$ ipython --no-banner

In [1]: import numpy as np

In [2]: import numpy.linalg as la

In [3]: np.set_printoptions(suppress=True, linewidth=200)

In [4]: E = np.load("sample3.npy")

In [5]: print(E)
[[ 0.698  0.674 -0.695]
 [ 0.678  0.699 -0.704]
 [-1.292 -1.282  1.291]
 [-0.21  -0.206  0.237]
 [ 1.977  1.948 -2.001]
 [-0.074 -0.08   0.117]
 [ 0.657  0.674 -0.67 ]
 [-0.076 -0.044  0.063]
 [-1.651 -1.658  1.667]
 [-0.161 -0.122  0.185]
 [-0.175 -0.14   0.129]
 [ 0.275  0.292 -0.266]
 [-0.639 -0.662  0.65 ]
 [ 0.387  0.445 -0.429]
 [ 0.431  0.467 -0.485]
 [-0.201 -0.197  0.191]
 [ 1.269  1.302 -1.285]
 [ 1.858  1.851 -1.835]
 [ 1.249  1.311 -1.274]
 [ 1.199  1.171 -1.194]
 [ 1.406  1.422 -1.408]
 [ 0.512  0.545 -0.561]
 [ 1.339  1.299 -1.326]
 [ 1.377  1.397 -1.402]
 [-1.48  -1.493  1.484]
 [ 0.997  0.979 -0.978]
 [-0.994 -1.017  0.983]]

In [6]: cent = E[[12, 25]].astype(float)

In [7]: for _ in range(4):
   ...:     idx = la.norm(E[:, None] - cent, axis=-1).argmin(axis=1)
   ...:     cent = np.array([E[idx == j].mean(axis=0) for j in range(2)])
   ...: 

In [8]: print(idx)
[1 1 0 0 1 0 1 0 0 0 0 1 0 1 1 0 1 1 1 1 1 1 1 1 0 1 0]

In [9]: print(cent.round(3))
[[-0.632 -0.627  0.636]
 [ 1.019  1.03  -1.032]]

In [10]: print(np.abs(cent[1] - cent[0]).argmax())
2

In [11]: print(np.bincount(idx))
[11 16]

In [12]: f, r1 = cent[1], cent[0]

In [13]: print(np.round(f @ r1, 3))
-1.947

In [14]: print(round(float(f @ f), 3))
3.165

In [15]: pr = (f @ r1) / (f @ f) * f

In [16]: print(pr.round(3))
[-0.627 -0.633  0.635]

In [17]: print(round(float((r1 - pr) @ f), 3))
-0.0

In [18]: out = np.c_[E[:, :1] @ np.array([[-6]]), np.array([1, 5, 7, 5, 1, 1, 9, 1, 5, 9, 9, -4, -6, 2, 3, 7, -8, -5, -4, -6, 3, -2, -4, -7, -8, -6, 9])]

In [19]: print(out.round(3))
[[ -4.188   1.   ]
 [ -4.068   5.   ]
 [  7.752   7.   ]
 [  1.26    5.   ]
 [-11.862   1.   ]
 [  0.444   1.   ]
 [ -3.942   9.   ]
 [  0.456   1.   ]
 [  9.906   5.   ]
 [  0.966   9.   ]
 [  1.05    9.   ]
 [ -1.65   -4.   ]
 [  3.834  -6.   ]
 [ -2.322   2.   ]
 [ -2.586   3.   ]
 [  1.206   7.   ]
 [ -7.614  -8.   ]
 [-11.148  -5.   ]
 [ -7.494  -4.   ]
 [ -7.194  -6.   ]
 [ -8.436   3.   ]
 [ -3.072  -2.   ]
 [ -8.034  -4.   ]
 [ -8.262  -7.   ]
 [  8.88   -8.   ]
 [ -5.982  -6.   ]
 [  5.964   9.   ]]

In [20]: print(np.round(la.norm(out - E @ la.lstsq(E, out)[0], axis=0), 3) + 0)
[ 0.    26.771]

In [21]: print(np.round(la.norm(la.qr(E)[0].T @ out, axis=0) ** 2 / ((out ** 2).sum(axis=0) + 1e-12), 3))
[1.   0.19]

In [22]: print(la.matrix_rank(np.c_[E, out]))
4

In [23]: print(np.round(la.lstsq(E, out[:, 0])[0], 3) + 0)
[-6.  0.  0.]

In [24]: x = np.array([0, 4])

In [25]: y = out @ x

In [26]: print(np.round(la.pinv(out) @ out, 3) + 0)
[[1. 0.]
 [0. 1.]]

In [27]: print(y)
[  4.  20.  28.  20.   4.   4.  36.   4.  20.  36.  36. -16. -24.   8.  12.  28. -32. -20. -16. -24.  12.  -8. -16. -28. -32. -24.  36.]

In [28]: rng = np.random.default_rng(700)

In [29]: y = y + 0.1 * rng.normal(size=27)

In [30]: print(y.round(3))
[  3.998  19.993  28.064  20.109   4.034   4.078  35.989   4.113  19.975  35.91   36.086 -16.075 -24.089   7.947  12.085  28.082 -32.082 -20.257 -16.143 -24.054  11.985  -8.03  -16.066 -27.983
 -31.99  -24.146  35.921]

In [31]: c, *_ = la.lstsq(out, y)

In [32]: print(c.round())
[0. 4.]

In [33]: print([round(float(la.norm(la.solve(out.T @ out + lam * np.eye(2), out.T @ y))), 2) for lam in (0, 1, 10, 100)])
[4.0, 4.0, 3.95, 3.56]

In [34]: Xc = E - E.mean(axis=1)
---------------------------------------------------------------------------
ValueError                                Traceback (most recent call last)
Cell In[34], line 1
----> 1 Xc = E - E.mean(axis=1)

ValueError: operands could not be broadcast together with shapes (27,3) (27,) 

In [35]: Xc = E - E.mean(axis=0)

In [36]: U, sig, VT = la.svd(Xc, full_matrices=False)

In [37]: print(sig.round(3))
[8.775 0.1   0.085]

In [38]: print(round(float((sig ** 2).sum() ** 2 / (sig ** 4).sum()), 3))
1.0

In [39]: print(la.matrix_rank(Xc))
3

In [40]: print(np.abs(U[:, 0]).argmax())
8

In [41]: print(np.round(VT[0] * np.sign(VT[0, np.abs(VT[0]).argmax()]), 3))
[-0.576 -0.577  0.579]

In [42]: print(np.round(sig ** 2 / (sig ** 2).sum(), 3) + 0)
[1. 0. 0.]

In [43]: m1 = np.array([[-1.4, -0.2, 0.1, -1.1],
    ...:     [1.1, 0.2, -1.5, 0.0],
    ...:     [0.6, 0.1, 0.5, 0.6],
    ...:     [-2.4, 3.0, -0.9, 2.7],
    ...:     [1.4, 0.6, 0.6, 0.3],
    ...:     [-0.5, 0.5, -0.2, -2.6],
    ...:     [-1.9, -1.0, 0.9, -0.2],
    ...:     [2.3, 0.1, 1.0, -0.5],
    ...:     [-0.5, -1.9, 1.8, 0.7],
    ...:     [1.0, 0.2, 0.3, 0.5]])

In [44]: q, vecs = la.qr(m1[:, :3])[0], la.qr(m1[:, 3:])[0]

In [45]: sig = la.svd(q.T @ vecs, compute_uv=False)

In [46]: print(sig.round(3))
[0.474]

In [47]: print(np.round(np.degrees(np.arccos(sig.clip(0, 1))), 3))
[61.719]

In [48]: print((sig > 0.9).sum())
0

In [49]: W0 = np.loadtxt("test15.csv", delimiter=",")

In [50]: print(W0)
[[  4.245  -2.751 -29.357 -15.335]
 [  6.297   2.265  -2.705   5.71 ]
 [-18.73   -7.376  23.518  -5.231]
 [  4.03   -6.603   1.499   8.443]
 [-14.433  -5.692  -6.343 -22.013]
 [-16.154  -0.623  -0.633 -19.893]
 [-13.38   -5.23  -12.716 -25.045]
 [  3.601  -3.216   3.037   8.883]
 [  3.714   4.726   3.974   6.891]
 [ -9.922  -1.354  38.276  14.34 ]
 [ -3.397   0.963   9.447   1.962]
 [ -1.525  -6.207 -15.077 -11.022]
 [-19.717 -15.337 -15.82  -32.25 ]
 [ -9.141   7.252  -1.643 -14.519]
 [ 21.336   9.54    1.564  25.831]
 [ 32.984  11.346  -6.559  34.104]
 [ -8.696  -7.131  -7.714 -15.507]
 [  9.843  -9.133  -2.868  13.66 ]
 [ 16.5    12.559   6.442  23.044]
 [-20.298 -15.113 -16.844 -35.029]]

In [51]: U, sig, VT = la.svd(W0)

In [52]: print(np.argmax(sig[:-1] / (sig[1:] + 1e-6)) + 1)
3

In [53]: out = U[:, :3] @ np.diag(sig[:3]) @ VT[:3]

In [54]: print(round(float(np.abs(W0 - out).max()), 3))
0.479

In [55]: print(la.matrix_rank(W0, rtol=0.05))
3

In [56]: print(round(float(la.norm(W0 - out) / la.norm(W0)), 3))
0.011

In [57]: mat = np.array([[1, 1, 1, 1, -1, -1, -1, -1],
    ...:     [1, 1, -1, -1, -1, -1, 1, 1],
    ...:     [1, 1, 1, 1, 1, 1, 1, 1],
    ...:     [1, 1, -1, -1, 1, 1, -1, -1]])

In [58]: U, sig, VT = la.svd(mat, full_matrices=False)

In [59]: print(sig.round(3))
[2.828 2.828 2.828 2.828]

In [60]: print(np.round(U.T @ U, 3) + 0)
[[1. 0. 0. 0.]
 [0. 1. 0. 0.]
 [0. 0. 1. 0.]
 [0. 0. 0. 1.]]

In [61]: print(np.round(VT @ VT.T, 3) + 0)
[[1. 0. 0. 0.]
 [0. 1. 0. 0.]
 [0. 0. 1. 0.]
 [0. 0. 0. 1.]]

In [62]: print((sig > 1e-8).sum())
4

In [63]: print(sig / sig[0])
[1. 1. 1. 1.]

In [64]: print(U.shape, sig.shape, VT.shape)
(4, 4) (4,) (4, 8)

In [65]: J = np.array([[1, 0, 0, 0, 0],
    ...:     [0, 1, 0, 0, 0],
    ...:     [5, 2, 1, 0, 0],
    ...:     [-5, -5, -5, 1, 0],
    ...:     [-1, 4, 2, 3, 1]])

In [66]: # triangular: eigenvalues sit on the diagonal

In [67]: out = J / la.norm(J, axis=1, keepdims=True)

In [68]: gram = out @ out.T

In [69]: print(round(float(np.degrees(np.arccos(np.clip(gram[1, 3], -1, 1)))), 3))
124.997

In [70]: print(gram.round(3))
[[ 1.     0.     0.913 -0.574 -0.18 ]
 [ 0.     1.     0.365 -0.574  0.718]
 [ 0.913  0.365  1.    -0.838  0.164]
 [-0.574 -0.574 -0.838  1.    -0.453]
 [-0.18   0.718  0.164 -0.453  1.   ]]

In [71]: print(gram[1].round(3))
[ 0.     1.     0.365 -0.574  0.718]

In [72]: print((np.abs(gram) > 0.9).astype(int))
[[1 0 1 0 0]
 [0 1 0 0 0]
 [1 0 1 0 0]
 [0 0 0 1 0]
 [0 0 0 0 1]]

In [73]: print(np.round(la.norm(out, axis=1), 3))
[1. 1. 1. 1. 1.]

In [74]: K = np.load("arr.npy")

In [75]: print(K)
[[-1.213 -4.851]
 [-4.851  1.213]]

In [76]: print(np.round(K[:, 0] @ K[:, 1], 3))
0.0

In [77]: print(np.round(la.pinv(K), 3))
[[-0.049 -0.194]
 [-0.194  0.049]]

In [78]: evals, vecs = la.eig(K)

In [79]: print(np.round(np.sort(la.eigvals(K.T)), 3))
[-5.  5.]

In [80]: print(round(np.prod(evals), 3))
-25.004

In [81]: print(np.round(K @ vecs[:, 0] - evals[0] * vecs[:, 0], 3) + 0)
[0. 0.]

In [82]: print(np.round(np.sort(la.eigvals(K @ K)), 3))
[25.004 25.004]

In [83]: A = np.abs(np.array([[2, 0, 3], [3, 0, 0], [3, 0, 0]])) + np.eye(3)

In [84]: A = A / A.sum(axis=1, keepdims=True)

In [85]: print(A)
[[0.5  0.   0.5 ]
 [0.75 0.25 0.  ]
 [0.75 0.   0.25]]

In [86]: # rows sum to 1

In [87]: x = np.array([2, -1, -2])

In [88]: print(A @ np.ones(3))
[1. 1. 1.]

In [89]: print(A @ np.eye(3)[1])
[0.   0.25 0.  ]

In [90]: print(A @ (2 * x))
[0.  2.5 2. ]

In [91]: print(la.norm(A @ x) <= la.norm(A, 2) * la.norm(x) + 1e-9)
True

In [92]: x = np.array([1, 1, 1])

In [93]: y = A @ x

In [94]: c, lr = np.zeros(3), 1 / la.norm(A, 2) ** 2

In [95]: for i in range(300):
    ...:     c -= lr * A.T @ (A @ c - y)
    ...:     if i % 50 == 0: print(i, round(la.norm(A @ c - y), 3))
    ...: 
0 0.144
50 0.076
100 0.049
150 0.031
200 0.02
250 0.013

In [96]: print(c.round(3))
[1.017 0.935 0.975]

In [97]: print(np.round(la.cond(A), 3))
10.64

In [98]: U, sig, VT = la.svd(A, full_matrices=False)

In [99]: print(np.round(U.T @ U, 3) + 0)
[[1. 0. 0.]
 [0. 1. 0.]
 [0. 0. 1.]]

In [100]: print(np.round(VT @ VT.T, 3) + 0)
[[1. 0. 0.]
 [0. 1. 0.]
 [0. 0. 1.]]

In [101]: print(np.round(np.cumsum(sig ** 2) / np.sum(sig ** 2), 3))
[0.887 0.992 1.   ]

In [102]: print(np.round(np.abs(VT[0]), 3))
[0.936 0.118 0.33 ]

In [103]: print(np.abs(U[:, 0]).round(6).argmax())
2

In [104]: print(sig.round(3))
[1.246 0.428 0.117]

In [105]: print(np.round(U.T @ A @ VT.T, 3) + 0)
[[1.246 0.    0.   ]
 [0.    0.428 0.   ]
 [0.    0.    0.117]]

In [106]: print((sig > 1e-8).sum())
3

In [107]: print(round(float(np.sqrt((sig ** 2).sum())), 3), round(la.norm(A), 3))
1.323 1.323
